$ ipython --no-banner

In [1]: import numpy as np

In [2]: import numpy.linalg as la

In [3]: np.set_printoptions(suppress=True, linewidth=160)

In [4]: mat = np.array([[0, 0, 0, 0, 0, 0, 1],
   ...:     [0, 0, 0, 0, 0, 1, 0],
   ...:     [1, 0, 0, 0, 0, 0, 0],
   ...:     [0, 0, 0, 1, 0, 0, 0],
   ...:     [0, 1, 0, 0, 0, 0, 0],
   ...:     [0, 0, 0, 0, 1, 0, 0],
   ...:     [0, 0, 1, 0, 0, 0, 0]])

In [5]: mat.sum(axis=1)
Out[5]: array([1, 1, 1, 1, 1, 1, 1])

In [6]: np.round(np.sort(np.abs(la.eigvals(mat)))[::-1], 2)
Out[6]: array([1., 1., 1., 1., 1., 1., 1.])

In [7]: la.matrix_power(mat, 100)
Out[7]: 
array([[0, 0, 0, 0, 0, 0, 1],
       [0, 0, 0, 0, 0, 1, 0],
       [1, 0, 0, 0, 0, 0, 0],
       [0, 0, 0, 1, 0, 0, 0],
       [0, 1, 0, 0, 0, 0, 0],
       [0, 0, 0, 0, 1, 0, 0],
       [0, 0, 1, 0, 0, 0, 0]])

In [8]: p = np.eye(7)[3]

In [9]: for _ in range(3):
   ...:     p = p @ mat
   ...:     print(p.round(2))
   ...: 
[0. 0. 0. 1. 0. 0. 0.]
[0. 0. 0. 1. 0. 0. 0.]
[0. 0. 0. 1. 0. 0. 0.]

In [10]: feats = np.load("mat.npy")

In [11]: feats
Out[11]: 
array([[-1.,  0.,  0.,  0.,  0.,  0.,  0.],
       [ 0.,  1.,  0.,  0.,  0.,  0.,  0.],
       [ 0.,  0.,  1.,  0.,  0.,  0.,  0.],
       [ 0.,  0.,  0.,  1.,  0.,  0.,  0.],
       [ 0.,  0.,  0.,  0.,  1.,  0.,  0.],
       [ 0.,  0.,  0.,  0.,  0.,  1.,  0.],
       [ 0.,  0.,  0.,  0.,  0.,  0., -1.]])

In [12]: U, sigma, Vt = la.svd(feats, full_matrices=False)

In [13]: U.shape, sigma.shape, Vt.shape
Out[13]: ((7, 7), (7,), (7, 7))

In [14]: np.allclose(U * sigma @ Vt, feats)
Out[14]: True

In [15]: np.round(np.cumsum(sigma ** 2) / np.sum(sigma ** 2), 2)
Out[15]: array([0.14, 0.29, 0.43, 0.57, 0.71, 0.86, 1.  ])

In [16]: round(np.sqrt((sigma ** 2).sum()), 2), np.round(la.norm(feats), 2)
Out[16]: (np.float64(2.65), np.float64(2.65))

In [17]: sigma / sigma[0]
Out[17]: array([1., 1., 1., 1., 1., 1., 1.])

In [18]: (sigma > 1e-8).sum()
Out[18]: np.int64(7)

In [19]: W1 = np.array([[-4, 7], [7, -5], [9, 9], [9, 8], [-4, 4], [6, 1], [3, -7]])

In [20]: beta = np.array([3, 2])

In [21]: H = np.maximum(feats @ W1 + beta, 0)

In [22]: np.round((H > 0).mean(axis=0), 2)
Out[22]: array([0.71, 0.71])

In [23]: H
Out[23]: 
array([[ 7.,  0.],
       [10.,  0.],
       [12., 11.],
       [12., 10.],
       [ 0.,  6.],
       [ 9.,  3.],
       [ 0.,  9.]])

In [24]: C = np.array([[0, 1], [1, 0]])

In [25]: H @ C
Out[25]: 
array([[ 0.,  7.],
       [ 0., 10.],
       [11., 12.],
       [10., 12.],
       [ 6.,  0.],
       [ 3.,  9.],
       [ 9.,  0.]])

In [26]: W1 @ C
Out[26]: 
array([[ 7, -4],
       [-5,  7],
       [ 9,  9],
       [ 8,  9],
       [ 4, -4],
       [ 1,  6],
       [-7,  3]])

In [27]: evals, vecs = la.eigh(feats)

In [28]: x = np.array([-2, 3, -3, 3, 3, 3, 2])

In [29]: np.abs(feats).sum(axis=1).max(), np.abs(evals).max()
Out[29]: (np.float64(1.0), np.float64(1.0))

In [30]: vecs * np.abs(evals) @ vecs.T
Out[30]: 
array([[1., 0., 0., 0., 0., 0., 0.],
       [0., 1., 0., 0., 0., 0., 0.],
       [0., 0., 1., 0., 0., 0., 0.],
       [0., 0., 0., 1., 0., 0., 0.],
       [0., 0., 0., 0., 1., 0., 0.],
       [0., 0., 0., 0., 0., 1., 0.],
       [0., 0., 0., 0., 0., 0., 1.]])

In [31]: np.round(x @ feats @ x / (x @ x), 2), evals[0], evals[-1]
Out[31]: (np.float64(0.7), np.float64(-1.0), np.float64(1.0))

In [32]: x @ feats @ x
Out[32]: np.float64(37.0)
